$ python3 -q
>>> import numpy as np
>>> np.set_printoptions(precision=1, suppress=True, linewidth=160)
>>> F = np.load("a.npy")
>>> F
array([[ 6,  6,  6,  0, -5, -3,  3],
       [ 6,  4,  1, -3, -3, -1, -5],
       [ 6,  1,  6,  2,  3,  0, -1],
       [ 0, -3,  2, -2,  5,  0, -4],
       [-5, -3,  3,  5,  4,  5, -3],
       [-3, -1,  0,  0,  5,  2,  2],
       [ 3, -5, -1, -4, -3,  2,  6]])
>>> # symmetric, so the eigenvalues are real
>>> Q, vecs = np.linalg.qr(F[:, :6])[0], np.linalg.qr(F[:, 6:])[0]
>>> s = np.linalg.svd(Q.T @ vecs, compute_uv=False)
>>> (s > 0.9).sum()
np.int64(0)
>>> [round(float(np.linalg.det(F[:i, :i])), 2) + 0 for i in range(1, 8)]
[6.0, -12.0, -150.0, 708.0, 800.0, -16068.0, -535260.0]
>>> np.all(np.linalg.eigvalsh(F) > 0)
np.False_
>>> theta = np.radians(45)
>>> r_ = np.eye(7)
>>> r_[1, 1] = r_[3, 3] = np.cos(theta)
>>> r_[1, 3], r_[3, 1] = -np.sin(theta), np.sin(theta)
>>> r_
array([[ 1. ,  0. ,  0. ,  0. ,  0. ,  0. ,  0. ],
       [ 0. ,  0.7,  0. , -0.7,  0. ,  0. ,  0. ],
       [ 0. ,  0. ,  1. ,  0. ,  0. ,  0. ,  0. ],
       [ 0. ,  0.7,  0. ,  0.7,  0. ,  0. ,  0. ],
       [ 0. ,  0. ,  0. ,  0. ,  1. ,  0. ,  0. ],
       [ 0. ,  0. ,  0. ,  0. ,  0. ,  1. ,  0. ],
       [ 0. ,  0. ,  0. ,  0. ,  0. ,  0. ,  1. ]])
>>> out = F @ r_.T
>>> np.abs(out - F).max(axis=0)
array([0. , 4.3, 0. , 4.2, 0. , 0. , 0. ])
>>> np.round(np.linalg.det(r_), 1), round(np.trace(r_), 1)
(np.float64(1.0), np.float64(6.4))
>>> out
array([[ 6. ,  4.2,  6. ,  4.2, -5. , -3. ,  3. ],
       [ 6. ,  4.9,  1. ,  0.7, -3. , -1. , -5. ],
       [ 6. , -0.7,  6. ,  2.1,  3. ,  0. , -1. ],
       [ 0. , -0.7,  2. , -3.5,  5. ,  0. , -4. ],
       [-5. , -5.7,  3. ,  1.4,  4. ,  5. , -3. ],
       [-3. , -0.7,  0. , -0.7,  5. ,  2. ,  2. ],
       [ 3. , -0.7, -1. , -6.4, -3. ,  2. ,  6. ]])
>>> np.allclose(F @ F.T, out @ out.T)
True
>>> x0 = np.array([-2, -1, 1, -1, -1, 2, -1])
>>> target = F @ x0
>>> target
array([-16,  -6, -11,   6,  20,   4,   3])
>>> np.round(np.linalg.solve(F, F[:, 6]), 1) + 0
array([0., 0., 0., 0., 0., 0., 1.])
>>> np.linalg.solve(F, target + F[:, 0])
array([-1., -1.,  1., -1., -1.,  2., -1.])
>>> np.linalg.solve(F, target)
array([-2., -1.,  1., -1., -1.,  2., -1.])
>>> np.round(np.linalg.solve(F.T, F[6]), 1) + 0
array([0., 0., 0., 0., 0., 0., 1.])
>>> Q, _ = np.linalg.qr(np.array([[0.6, -0.9, 0.0, -0.3, -1.3, 0.5, -0.7, 0.9],
...     [-1.3, 0.7, -0.9, -1.0, -1.2, 0.5, 1.1, 1.1],
...     [0.8, 0.0, -1.4, 1.7, -1.7, -1.6, -0.4, 0.1],
...     [-0.4, 1.2, 1.5, 0.0, 1.9, 2.7, -0.1, 0.5],
...     [1.3, -1.9, 1.0, -1.9, -0.6, 1.0, -0.1, -0.7],
...     [1.1, 0.0, -0.1, -1.1, 2.7, -0.7, -0.3, 1.2],
...     [-1.7, -0.8, 0.5, 1.1, -0.5, -2.3, 0.7, 0.1],
...     [-0.2, 0.2, -0.7, -0.7, 0.2, -1.0, 0.0, 1.9]]))
>>> feats = 3 * Q
>>> feats.round(1) + 0
array([[-0.6, -0.8, -0.2,  0. , -0.8,  1.8, -1.8, -0.9],
       [ 1.3,  0.3, -1. , -1.8, -0.9,  0.5,  0.9, -1. ],
       [-0.8,  0.3, -1.6,  1.5, -0.5, -0.7,  0.6, -1.5],
       [ 0.4,  1.3,  2. ,  0.2, -0.5, -0.4, -0.3, -1.6],
       [-1.3, -1.8,  0.8, -1. , -0.7, -1. ,  0.8, -0.6],
       [-1.1,  0.5,  0. , -0.8,  2.2,  0.8,  0.4, -1. ],
       [ 1.7, -1.7,  0.2,  0.9,  1.1, -0.1,  0.1, -1. ],
       [ 0.2,  0.2, -0.8, -1. ,  0.6, -1.8, -1.9, -0.3]])
>>> rng = np.random.default_rng(752)
>>> lab = rng.permutation(8)
>>> out = feats[:, lab] * rng.choice([-1, 1], 8)
>>> out.round(1) + 0
array([[ 0.6,  0. ,  1.8, -0.9, -1.8, -0.2,  0.8, -0.8],
       [-1.3, -1.8,  0.5, -1. ,  0.9, -1. ,  0.9,  0.3],
       [ 0.8,  1.5, -0.7, -1.5,  0.6, -1.6,  0.5,  0.3],
       [-0.4,  0.2, -0.4, -1.6, -0.3,  2. ,  0.5,  1.3],
       [ 1.3, -1. , -1. , -0.6,  0.8,  0.8,  0.7, -1.8],
       [ 1.1, -0.8,  0.8, -1. ,  0.4,  0. , -2.2,  0.5],
       [-1.7,  0.9, -0.1, -1. ,  0.1,  0.2, -1.1, -1.7],
       [-0.2, -1. , -1.8, -0.3, -1.9, -0.8, -0.6,  0.2]])
>>> U, _, vt = np.linalg.svd(feats.T @ out)
>>> lab
array([0, 3, 5, 7, 6, 2, 4, 1])
>>> np.round(np.linalg.lstsq(feats, out)[0], 1) + 0
array([[-1.,  0.,  0.,  0.,  0.,  0.,  0.,  0.],
       [ 0.,  0.,  0.,  0.,  0.,  0.,  0.,  1.],
       [ 0.,  0.,  0.,  0.,  0.,  1.,  0.,  0.],
       [ 0.,  1.,  0.,  0.,  0.,  0.,  0.,  0.],
       [ 0.,  0.,  0.,  0.,  0.,  0., -1.,  0.],
       [ 0.,  0.,  1.,  0.,  0.,  0.,  0.,  0.],
       [ 0.,  0.,  0.,  0.,  1.,  0.,  0.,  0.],
       [ 0.,  0.,  0.,  1.,  0.,  0.,  0.,  0.]])
>>> np.round(U @ vt, 1) + 0
array([[-1.,  0.,  0.,  0.,  0.,  0.,  0.,  0.],
       [ 0.,  0.,  0.,  0.,  0.,  0.,  0.,  1.],
       [ 0.,  0.,  0.,  0.,  0.,  1.,  0.,  0.],
       [ 0.,  1.,  0.,  0.,  0.,  0.,  0.,  0.],
       [ 0.,  0.,  0.,  0.,  0.,  0., -1.,  0.],
       [ 0.,  0.,  1.,  0.,  0.,  0.,  0.,  0.],
       [ 0.,  0.,  0.,  0.,  1.,  0.,  0.,  0.],
       [ 0.,  0.,  0.,  1.,  0.,  0.,  0.,  0.]])
>>> cov = out.T @ out
>>> (out @ out.T).shape
(8, 8)
>>> np.linalg.svd(out, compute_uv=False) ** 2
array([9., 9., 9., 9., 9., 9., 9., 9.])
>>> np.diag(cov)
array([9., 9., 9., 9., 9., 9., 9., 9.])
>>> lab = rng.permutation(8)
>>> lab
array([2, 6, 4, 5, 0, 1, 3, 7])
>>> out = feats[lab][:, lab]
>>> np.allclose(out, feats)
False
>>> round(float(np.trace(out)), 1)
-1.8
>>> np.sort(np.abs(np.linalg.eigvals(out)))
array([3., 3., 3., 3., 3., 3., 3., 3.])
>>> np.diag(out)
array([-1.6,  0.1, -0.7,  0.8, -0.6,  0.3,  0.2, -0.3])
>>> np.round(np.linalg.det(out), 1), np.round(np.linalg.det(feats[lab]), 1)
(np.float64(-6561.0), np.float64(6561.0))
>>> out = feats / np.linalg.norm(feats, axis=1, keepdims=True)
>>> cov = out @ out.T
>>> cov.round(1) + 0
array([[1., 0., 0., 0., 0., 0., 0., 0.],
       [0., 1., 0., 0., 0., 0., 0., 0.],
       [0., 0., 1., 0., 0., 0., 0., 0.],
       [0., 0., 0., 1., 0., 0., 0., 0.],
       [0., 0., 0., 0., 1., 0., 0., 0.],
       [0., 0., 0., 0., 0., 1., 0., 0.],
       [0., 0., 0., 0., 0., 0., 1., 0.],
       [0., 0., 0., 0., 0., 0., 0., 1.]])
>>> cov[6].round(1) + 0
array([0., 0., 0., 0., 0., 0., 1., 0.])
>>> np.argwhere(np.triu(np.abs(cov) > 0.95, 1))
array([], shape=(0, 2), dtype=int64)
>>> np.round(feats.reshape(-1, 2), 1) + 0
array([[-0.6, -0.8],
       [-0.2,  0. ],
       [-0.8,  1.8],
       [-1.8, -0.9],
       [ 1.3,  0.3],
       [-1. , -1.8],
       [-0.9,  0.5],
       [ 0.9, -1. ],
       [-0.8,  0.3],
       [-1.6,  1.5],
       [-0.5, -0.7],
       [ 0.6, -1.5],
       [ 0.4,  1.3],
       [ 2. ,  0.2],
       [-0.5, -0.4],
       [-0.3, -1.6],
       [-1.3, -1.8],
       [ 0.8, -1. ],
       [-0.7, -1. ],
       [ 0.8, -0.6],
       [-1.1,  0.5],
       [ 0. , -0.8],
       [ 2.2,  0.8],
       [ 0.4, -1. ],
       [ 1.7, -1.7],
       [ 0.2,  0.9],
       [ 1.1, -0.1],
       [ 0.1, -1. ],
       [ 0.2,  0.2],
       [-0.8, -1. ],
       [ 0.6, -1.8],
       [-1.9, -0.3]])
>>> t3 = feats.reshape(8, 2, -1)
>>> np.round(t3.sum(axis=1), 1) + 0
array([[-1.4,  0.9, -2. , -0.9],
       [ 0.4,  0.8, -0.1, -2.8],
       [-1.3, -0.3, -1. ,  0. ],
       [-0.1,  0.9,  1.7, -1.4],
       [-2. , -2.8,  1.6, -1.5],
       [ 1.1,  1.3,  0.4, -1.8],
       [ 2.9, -1.8,  0.3, -0.1],
       [ 0.8, -1.6, -2.7, -1.4]])
>>> np.einsum("ihd,jhd->hij", t3, t3).shape
(2, 8, 8)
>>> t3[:, 0].round(1) + 0
array([[-0.6, -0.8, -0.2,  0. ],
       [ 1.3,  0.3, -1. , -1.8],
       [-0.8,  0.3, -1.6,  1.5],
       [ 0.4,  1.3,  2. ,  0.2],
       [-1.3, -1.8,  0.8, -1. ],
       [-1.1,  0.5,  0. , -0.8],
       [ 1.7, -1.7,  0.2,  0.9],
       [ 0.2,  0.2, -0.8, -1. ]])
>>> np.round(t3.transpose(1, 0, 2), 1) + 0
array([[[-0.6, -0.8, -0.2,  0. ],
        [ 1.3,  0.3, -1. , -1.8],
        [-0.8,  0.3, -1.6,  1.5],
        [ 0.4,  1.3,  2. ,  0.2],
        [-1.3, -1.8,  0.8, -1. ],
        [-1.1,  0.5,  0. , -0.8],
        [ 1.7, -1.7,  0.2,  0.9],
        [ 0.2,  0.2, -0.8, -1. ]],

       [[-0.8,  1.8, -1.8, -0.9],
        [-0.9,  0.5,  0.9, -1. ],
        [-0.5, -0.7,  0.6, -1.5],
        [-0.5, -0.4, -0.3, -1.6],
        [-0.7, -1. ,  0.8, -0.6],
        [ 2.2,  0.8,  0.4, -1. ],
        [ 1.1, -0.1,  0.1, -1. ],
        [ 0.6, -1.8, -1.9, -0.3]]])
